>>> import numpy as np
>>> from numpy import linalg as LA
>>> np.set_printoptions(suppress=True, linewidth=200)
>>> M = np.array([[0, 0, 0, 0, -3, 0],
...     [0, 0, 0, 0, 0, 3],
...     [1, 0, 0, 0, 0, 0],
...     [0, 0, 0, 3, 0, 0],
...     [0, 0, 2, 0, 0, 0],
...     [0, -1, 0, 0, 0, 0]])
>>> vec = np.array([1, -1, 1, 3, 3, 2])
>>> h1 = np.maximum(M @ vec, 0)
>>> M * (h1 > 1e-9)[:, None]
array([[ 0,  0,  0,  0,  0,  0],
       [ 0,  0,  0,  0,  0,  3],
       [ 1,  0,  0,  0,  0,  0],
       [ 0,  0,  0,  3,  0,  0],
       [ 0,  0,  2,  0,  0,  0],
       [ 0, -1,  0,  0,  0,  0]])
>>> M.T @ h1
array([ 1, -1,  4, 27,  0, 18])
>>> (M != 0).astype(int)
array([[0, 0, 0, 0, 1, 0],
       [0, 0, 0, 0, 0, 1],
       [1, 0, 0, 0, 0, 0],
       [0, 0, 0, 1, 0, 0],
       [0, 0, 1, 0, 0, 0],
       [0, 1, 0, 0, 0, 0]])
>>> np.round(np.sort(LA.eigvals(M).real), 2)
array([-1.82,  0.  ,  0.  ,  0.91,  0.91,  3.  ])
>>> np.flatnonzero(LA.matrix_power((M != 0) + (M.T != 0) + np.eye(6), 6)[2])
array([0, 2, 4])
>>> (LA.matrix_power((M != 0) + (M.T != 0) + np.eye(6), 6) > 0).astype(int)
array([[1, 0, 1, 0, 1, 0],
       [0, 1, 0, 0, 0, 1],
       [1, 0, 1, 0, 1, 0],
       [0, 0, 0, 1, 0, 0],
       [1, 0, 1, 0, 1, 0],
       [0, 1, 0, 0, 0, 1]])
>>> t3 = np.stack([M, 4 * M, M[::-1]])
>>> LA.matrix_rank(t3)
array([6, 6, 6])
>>> t3.sum(axis=0)
array([[  0,  -1,   0,   0, -15,   0],
       [  0,   0,   2,   0,   0,  15],
       [  5,   0,   0,   3,   0,   0],
       [  1,   0,   0,  15,   0,   0],
       [  0,   0,  10,   0,   0,   3],
       [  0,  -5,   0,   0,  -3,   0]])
>>> (t3 @ M.T).shape
(3, 6, 6)
>>> t3.shape
(3, 6, 6)
>>> np.round(LA.norm(t3, axis=(1, 2)), 2)
array([ 5.74, 22.98,  5.74])
>>> np.round(LA.det(t3), 2)
array([    -54., -221184.,      54.])
